In [1]: import numpy as np

In [2]: import numpy.linalg as la

In [3]: np.set_printoptions(precision=3, suppress=True, linewidth=100, legacy="1.25")

In [4]: rd = lambda a: np.round(a, 3) + 0

In [5]: F = np.loadtxt("out3.csv", delimiter=",")

In [6]: F
Out[6]: 
array([[ 0.363, -0.696, -0.31 ],
       [ 0.235, -0.915,  0.04 ],
       [ 0.686, -0.97 , -0.578],
       [-0.726,  0.994,  0.523],
       [ 0.89 , -1.   , -0.558],
       [ 0.397, -0.207, -0.485],
       [-0.345,  0.972, -0.01 ],
       [-0.363,  0.696,  0.31 ],
       [ 0.178, -0.635, -0.07 ],
       [-0.664,  0.995,  0.38 ],
       [-0.8  ,  0.999,  0.537],
       [ 0.363, -0.856, -0.217],
       [ 0.235,  0.119, -0.345],
       [ 0.834, -0.998, -0.691],
       [ 0.139, -0.647, -0.01 ]])

In [7]: cov = np.cov(F, rowvar=False)

In [8]: rd(np.corrcoef(F[:, 1], F[:, 0])[0, 1])
Out[8]: -0.919

In [9]: rd(np.corrcoef(F.T))
Out[9]: 
array([[ 1.   , -0.919, -0.952],
       [-0.919,  1.   ,  0.778],
       [-0.952,  0.778,  1.   ]])

In [10]: print(rd(F.std(axis=0)))
[0.533 0.815 0.39 ]

In [11]: M = np.array([[0, -1, 2, 1], [2, 1, 0, 2], [2, -2, 1, 0], [-2, 2, 1, 1]])

In [12]: M[:, 3] = -1 * M[:, 1]

In [13]: M
Out[13]: 
array([[ 0, -1,  2,  1],
       [ 2,  1,  0, -1],
       [ 2, -2,  1,  2],
       [-2,  2,  1, -2]])

In [14]: f = np.array([0, 3, -2])

In [15]: np.correlate(M[0], M[1], "full")
Out[15]: array([ 0,  1, -2, -2,  0,  5,  2])

In [16]: r = la.matrix_rank(M)

In [17]: r
Out[17]: 3

In [18]: N = la.svd(M)[2][r:].T

In [19]: rd(M @ N)
Out[19]: 
array([[0.],
       [0.],
       [0.],
       [0.]])

In [20]: print([int(la.matrix_rank(np.delete(M, i, axis=0))) for i in range(4)])
[3, 3, 3, 3]

In [21]: rd(N @ N.T)
Out[21]: 
array([[0. , 0. , 0. , 0. ],
       [0. , 0.5, 0. , 0.5],
       [0. , 0. , 0. , 0. ],
       [0. , 0.5, 0. , 0.5]])

In [22]: rd(N[:, 0] / N[np.abs(N[:, 0]).round(6).argmax(), 0])
Out[22]: array([0., 1., 0., 1.])
